$ python3 -q
>>> import numpy as np
>>> np.set_printoptions(precision=2, suppress=True, linewidth=200, floatmode="fixed")
>>> f = np.array([1, -2, 2]) + 0.5
>>> A = np.eye(3) - 2 * np.outer(f, f) / (f @ f)
>>> A
array([[ 0.58,  0.42, -0.70],
       [ 0.42,  0.58,  0.70],
       [-0.70,  0.70, -0.16]])
>>> # symmetric
>>> evals, V = np.linalg.eigh(A)
>>> vec = np.array([3, -1, 2])
>>> np.round(V * np.abs(evals) @ V.T, 2) + 0
array([[1.00, 0.00, 0.00],
       [0.00, 1.00, 0.00],
       [0.00, 0.00, 1.00]])
>>> round(vec @ A @ vec / (vec @ vec), 2), evals[0], round(float(evals[-1]), 2)
(np.float64(-0.61), np.float64(-1.0), 1.0)
>>> np.round(np.abs(A).sum(axis=1).max(), 2), round(float(np.abs(evals).max()), 2)
(np.float64(1.7), 1.0)
>>> V * np.maximum(evals, 0) @ V.T
array([[ 0.79,  0.21, -0.35],
       [ 0.21,  0.79,  0.35],
       [-0.35,  0.35,  0.42]])
>>> np.linalg.eigvalsh(A[1:, 1:])
array([-0.58,  1.00])
>>> rng = np.random.default_rng(877088)
>>> data = np.triu(rng.random((3, 3)) < 0.8, 1).astype(int)
>>> data = data + data.T
>>> data
array([[0, 1, 1],
       [1, 0, 1],
       [1, 1, 0]])
>>> data @ data
array([[2, 1, 1],
       [1, 2, 1],
       [1, 1, 2]])
>>> low = np.diag(data.sum(axis=1)) - data
>>> np.round(np.linalg.eigvalsh(low), 2) + 0
array([0.00, 3.00, 3.00])
>>> round(np.linalg.det(low[1:, 1:]))
3
>>> K = np.array([[1, 3, 0], [0, 3, -2], [0, 0, -2]])
>>> # triangular
>>> evals, V = np.linalg.eig(K)
>>> evals
array([ 1.00,  3.00, -2.00])
